In [1]: import numpy as np

In [2]: np.set_printoptions(precision=2, suppress=True, linewidth=120)

In [3]: A = np.load("x.npy")

In [4]: print(A)
[[ 66.  16.  72. -72.  -8.]
 [ 16.   6.  18. -18.  -2.]
 [ 72.  18.  83. -81.  -9.]
 [-72. -18. -81.  83.   9.]
 [ -8.  -2.  -9.   9.   3.]]

In [5]: # equal to its transpose

In [6]: B = np.linalg.inv(A)

In [7]: print(np.linalg.inv(B))
[[ 66.  16.  72. -72.  -8.]
 [ 16.   6.  18. -18.  -2.]
 [ 72.  18.  83. -81.  -9.]
 [-72. -18. -81.  83.   9.]
 [ -8.  -2.  -9.   9.   3.]]

In [8]: print(np.linalg.det(A) * B)
[[1352. -128. -576.  576.   64.]
 [-128. 1832. -144.  144.   16.]
 [-576. -144. 1216.  648.   72.]
 [ 576.  144.  648. 1216.  -72.]
 [  64.   16.   72.  -72. 1856.]]

In [9]: print(np.round(A @ B, 2) + 0)
[[1. 0. 0. 0. 0.]
 [0. 1. 0. 0. 0.]
 [0. 0. 1. 0. 0.]
 [0. 0. 0. 1. 0.]
 [0. 0. 0. 0. 1.]]

In [10]: evals, vecs = np.linalg.eig(A)

In [11]: print(np.round(A @ vecs[:, 0] - evals[0] * vecs[:, 0], 2) + 0)
[0. 0. 0. 0. 0.]

In [12]: print(np.sort(np.linalg.eigvals(A.T)))
[  2.   2.   2.   2. 233.]

In [13]: print(evals)
[  2. 233.   2.   2.   2.]

In [14]: print(np.sort(np.linalg.eigvals(A @ A)))
[    4.     4.     4.     4. 54289.]

In [15]: print(np.linalg.matrix_rank(A, rtol=0.1))
1

In [16]: print(np.abs(np.linalg.svd(A)[2][-1]))
[0.   0.89 0.12 0.12 0.43]

In [17]: print(round(np.log10(np.linalg.cond(A))))
2

In [18]: B = np.array([[4, 6, 4, 2], [6, 6, 6, 3], [0, 9, 0, 6], [3, 1, 6, 7]])

In [19]: F = B + B.T

In [20]: print(F)
[[ 8 12  4  5]
 [12 12 15  4]
 [ 4 15  0 12]
 [ 5  4 12 14]]

In [21]: # equal to its transpose

In [22]: P = np.triu(np.array([[-6, 0, -5, 8], [2, -9, -9, -3], [3, -4, -3, -1], [-3, 4, 4, 1]]), 1) + np.eye(4)

In [23]: B = P @ F @ np.linalg.inv(P)

In [24]: print(P @ F - F @ P)
[[  20.  -43.  244.   28.]
 [ -51. -147.  132. -195.]
 [  -5.   -4.  143.   -1.]
 [   0.    0.   61.  -16.]]

In [25]: print(np.trace(B), np.trace(F))
34.0 34

In [26]: print(np.poly(B))
[    1.   -34.  -194.  5506. -6263.]

In [27]: O, r_ = np.linalg.qr(F)

In [28]: print(np.allclose(r_.T @ r_, F.T @ F))
True

In [29]: print(np.abs(np.diag(r_)))
[15.78 10.85  6.48  5.65]

In [30]: print(np.round(O @ r_, 2) + 0)
[[ 8. 12.  4.  5.]
 [12. 12. 15.  4.]
 [ 4. 15.  0. 12.]
 [ 5.  4. 12. 14.]]

In [31]: print(round(np.trace(O @ O.T), 2))
4.0

In [32]: print(np.round(O.T @ O, 2) + 0)
[[1. 0. 0. 0.]
 [0. 1. 0. 0.]
 [0. 0. 1. 0.]
 [0. 0. 0. 1.]]

In [33]: data = np.load("mat.npy")

In [34]: print(data)
[[2 1 2 2 2 1 0 0 2 0]
 [1 0 1 1 0 0 0 1 0 0]
 [2 1 2 2 2 1 0 0 2 0]]

In [35]: x = np.array([3, 2, -1, 0, 3, -2, -1, -3, 2, 0])

In [36]: a = np.maximum(data @ x, 0)

In [37]: print(data.T @ a)
[56 28 56 56 56 28  0  0 56  0]

In [38]: print(np.tanh(data @ x))
[ 1.   -0.76  1.  ]

In [39]: print(np.maximum(data @ (3 * x), 0))
[42  0 42]

In [40]: print(np.linalg.lstsq(data[:-1].T, data[-1])[2])
2

In [41]: print(round(np.trace(np.linalg.pinv(data) @ data), 2))
2.0

In [42]: print(np.round(data @ np.linalg.pinv(data) @ data, 2) + 0)
[[2. 1. 2. 2. 2. 1. 0. 0. 2. 0.]
 [1. 0. 1. 1. 0. 0. 0. 1. 0. 0.]
 [2. 1. 2. 2. 2. 1. 0. 0. 2. 0.]]

In [43]: rk = np.linalg.matrix_rank(data)

In [44]: print(rk)
2

In [45]: N = np.linalg.svd(data)[2][rk:].T

In [46]: print(N @ N.T)
[[ 0.73 -0.04 -0.27 -0.27 -0.08 -0.04  0.   -0.19 -0.08  0.  ]
 [-0.04  0.92 -0.04 -0.04 -0.15 -0.08  0.    0.12 -0.15  0.  ]
 [-0.27 -0.04  0.73 -0.27 -0.08 -0.04  0.   -0.19 -0.08  0.  ]
 [-0.27 -0.04 -0.27  0.73 -0.08 -0.04  0.   -0.19 -0.08  0.  ]
 [-0.08 -0.15 -0.08 -0.08  0.69 -0.15  0.    0.23 -0.31  0.  ]
 [-0.04 -0.08 -0.04 -0.04 -0.15  0.92  0.    0.12 -0.15  0.  ]
 [ 0.    0.    0.    0.    0.    0.    1.    0.    0.    0.  ]
 [-0.19  0.12 -0.19 -0.19  0.23  0.12  0.    0.58  0.23  0.  ]
 [-0.08 -0.15 -0.08 -0.08 -0.31 -0.15  0.    0.23  0.69  0.  ]
 [ 0.    0.    0.    0.    0.    0.    0.    0.    0.    1.  ]]

In [47]: print(np.linalg.matrix_rank(data.T @ data), np.linalg.matrix_rank(data @ data.T))
2 2

In [48]: print(N.shape)
(10, 8)

In [49]: print(np.round(data @ N, 2) + 0)
[[0. 0. 0. 0. 0. 0. 0. 0.]
 [0. 0. 0. 0. 0. 0. 0. 0.]
 [0. 0. 0. 0. 0. 0. 0. 0.]]

In [50]: u = np.array([9, -7, -8]) + 0.5

In [51]: K = np.eye(3) - 2 * np.outer(u, u) / (u @ u)

In [52]: print(K)
[[ 0.04  0.65  0.75]
 [ 0.65  0.55 -0.52]
 [ 0.75 -0.52  0.4 ]]

In [53]: print(np.linalg.svd(K, compute_uv=False))
[1. 1. 1.]

In [54]: print(np.linalg.norm(K, axis=0))
[1. 1. 1.]

In [55]: evals, vecs = np.linalg.eigh(K)

In [56]: print(evals.sum(), np.trace(K))
1.0 1.0

In [57]: print(np.linalg.eigvalsh(K @ K))
[1. 1. 1.]

In [58]: print(np.linalg.svd(K, compute_uv=False))
[1. 1. 1.]

In [59]: print(np.unique(evals.round(6) + 0, return_counts=True)[1])
[1 2]

In [60]: evals, vecs = np.linalg.eig(K)

In [61]: print(round(float(np.prod(evals)), 2))
-1.0

In [62]: print(evals)
[ 1. -1.  1.]

In [63]: print(np.round(K @ vecs[:, 0] - evals[0] * vecs[:, 0], 2) + 0)
[0. 0. 0.]

In [64]: u = np.array([-5, 3, 3, -4, 0]) + 0.5

In [65]: arr = np.outer(u, u) / (u @ u)

In [66]: print(arr.round(2) + 0)
[[ 0.35 -0.28 -0.28  0.28 -0.04]
 [-0.28  0.21  0.21 -0.21  0.03]
 [-0.28  0.21  0.21 -0.21  0.03]
 [ 0.28 -0.21 -0.21  0.21 -0.03]
 [-0.04  0.03  0.03 -0.03  0.  ]]

In [67]: print(round(np.linalg.det(2 * arr), 2), np.round(np.linalg.det(arr), 2))
-0.0 -0.0

In [68]: print(np.round(np.linalg.det(arr.T), 2))
-0.0

In [69]: print(np.round(np.einsum("ij,ji->", arr, arr), 2))
1.0

In [70]: print(round(float(np.einsum("ii->", arr)), 2))
1.0

In [71]: print(np.round(np.kron(np.eye(2, dtype=int), arr), 2) + 0)
[[ 0.35 -0.28 -0.28  0.28 -0.04  0.    0.    0.    0.    0.  ]
 [-0.28  0.21  0.21 -0.21  0.03  0.    0.    0.    0.    0.  ]
 [-0.28  0.21  0.21 -0.21  0.03  0.    0.    0.    0.    0.  ]
 [ 0.28 -0.21 -0.21  0.21 -0.03  0.    0.    0.    0.    0.  ]
 [-0.04  0.03  0.03 -0.03  0.    0.    0.    0.    0.    0.  ]
 [ 0.    0.    0.    0.    0.    0.35 -0.28 -0.28  0.28 -0.04]
 [ 0.    0.    0.    0.    0.   -0.28  0.21  0.21 -0.21  0.03]
 [ 0.    0.    0.    0.    0.   -0.28  0.21  0.21 -0.21  0.03]
 [ 0.    0.    0.    0.    0.    0.28 -0.21 -0.21  0.21 -0.03]
 [ 0.    0.    0.    0.    0.   -0.04  0.03  0.03 -0.03  0.  ]]

In [72]: E = np.array([[0, 3, 0, 0, 0, -2],
    ...:     [3, -2, 0, 0, 0, 2],
    ...:     [0, 0, 1, 0, 0, 0],
    ...:     [0, 0, 0, 0, 1, 0],
    ...:     [0, 0, 0, -1, 0, 0],
    ...:     [0, -1, 0, 0, 0, 2]])

In [73]: B = np.array([[-1, 2], [-3, -3], [-1, 2], [0, -2], [3, -1], [2, 5]])

In [74]: print(np.linalg.matrix_rank(np.vstack([E, B.T])))
6

In [75]: print(np.vstack([E, B.T]).shape)
(8, 6)

In [76]: print(np.einsum("ij->j", E))
[ 3  0  1 -1  1  2]

In [77]: print(np.einsum("ij,ij->i", E, E))
[13 17  1  1  1  5]

In [78]: print(np.einsum("ik,kj->ij", E, B))
[[-13 -19]
 [  7  22]
 [ -1   2]
 [  3  -1]
 [  0   2]
 [  7  13]]

In [79]: x = np.array([-3, -2, 0, 0, -1, -2])

In [80]: target = E @ x

In [81]: print(target)
[-2 -9  0 -1  0 -2]

In [82]: print(np.linalg.solve(E, -3 * target))
[ 9.  6.  0. -0.  3.  6.]

In [83]: M = np.loadtxt("dump.csv", delimiter=",")

In [84]: print(M)
[[0. 0. 0. 0. 1. 0. 0. 1. 0.]
 [0. 0. 1. 1. 0. 1. 1. 0. 1.]
 [0. 1. 0. 1. 0. 1. 1. 0. 1.]
 [0. 1. 1. 0. 0. 0. 1. 0. 1.]
 [1. 0. 0. 0. 0. 0. 0. 1. 0.]
 [0. 1. 1. 0. 0. 0. 1. 0. 0.]
 [0. 1. 1. 1. 0. 1. 0. 0. 1.]
 [1. 0. 0. 0. 1. 0. 0. 0. 0.]
 [0. 1. 1. 1. 0. 0. 1. 0. 0.]]

In [85]: print(np.trace(M))
0.0

In [86]: print(round(float(np.linalg.det(M)), 2))
6.0

In [87]: print(M @ M)
[[2. 0. 0. 0. 1. 0. 0. 1. 0.]
 [0. 5. 4. 3. 0. 2. 4. 0. 3.]
 [0. 4. 5. 3. 0. 2. 4. 0. 3.]
 [0. 3. 3. 4. 0. 3. 3. 0. 3.]
 [1. 0. 0. 0. 2. 0. 0. 1. 0.]
 [0. 2. 2. 3. 0. 3. 2. 0. 3.]
 [0. 4. 4. 3. 0. 2. 5. 0. 3.]
 [1. 0. 0. 0. 1. 0. 0. 2. 0.]
 [0. 3. 3. 3. 0. 3. 3. 0. 4.]]

In [88]: print(np.sort(np.abs(np.linalg.eigvals(M))))
[0.38 1.   1.   1.   1.   1.   1.8  2.   4.43]

In [89]: print(round(np.abs(np.linalg.eigvals(M)).max(), 2))
4.43
